$ python -q
>>> import numpy as np
>>> from numpy import linalg as LA
>>> np.set_printoptions(suppress=True, linewidth=100)
>>> feats = np.array([[-5, 4, 6, -9], [-3, 5, 7, 8], [-3, 5, 7, 8]])
>>> # looks like rank 2
>>> U, sv, vt = LA.svd(feats)
>>> vecs = vt[:(sv > 1e-8).sum()]
>>> rng = np.random.default_rng(8147)
>>> x = feats[2] + 4 * feats[1] + rng.integers(2) * np.eye(4)[2]
>>> x
array([-15.,  25.,  35.,  40.])
>>> np.round(vecs.T @ vecs, 2)
array([[ 0.21, -0.22, -0.32,  0.12],
       [-0.22,  0.26,  0.38,  0.05],
       [-0.32,  0.38,  0.54,  0.04],
       [ 0.12,  0.05,  0.04,  0.98]])
>>> np.allclose(vecs.T @ vecs @ x, x)
True
>>> round(float(LA.norm(feats, 2) / LA.norm(feats)), 2)
0.81
>>> np.argsort(-LA.norm(feats, axis=0).round(6), kind="stable")[:3]
array([3, 2, 1])
>>> print(LA.cond(feats) > 100)
True
>>> U, sv, vt = LA.svd(feats, full_matrices=False)
>>> print(np.round(U.T @ feats @ vt.T, 2) + 0)
[[17.16  0.    0.  ]
 [ 0.   12.56  0.  ]
 [ 0.    0.    0.  ]]
>>> (sv > 1e-8).sum()
np.int64(2)
>>> round(float(np.sqrt((sv ** 2).sum())), 2), round(LA.norm(feats), 2)
(21.26, np.float64(21.26))
>>> np.round(U.T @ U, 2) + 0
array([[1., 0., 0.],
       [0., 1., 0.],
       [0., 0., 1.]])
>>> np.round(vt @ vt.T, 2) + 0
array([[1., 0., 0.],
       [0., 1., 0.],
       [0., 0., 1.]])
>>> np.allclose(U * sv @ vt, feats)
True
>>> print(np.round(np.cumsum(sv ** 2) / np.sum(sv ** 2), 2))
[0.65 1.   1.  ]
>>> print(np.abs(feats).max())
9
>>> np.unravel_index(np.abs(feats).argmax(), feats.shape)
(np.int64(0), np.int64(3))
>>> LA.matrix_rank(feats)
np.int64(2)
>>> feats - feats[0]
array([[ 0,  0,  0,  0],
       [ 2,  1,  1, 17],
       [ 2,  1,  1, 17]])
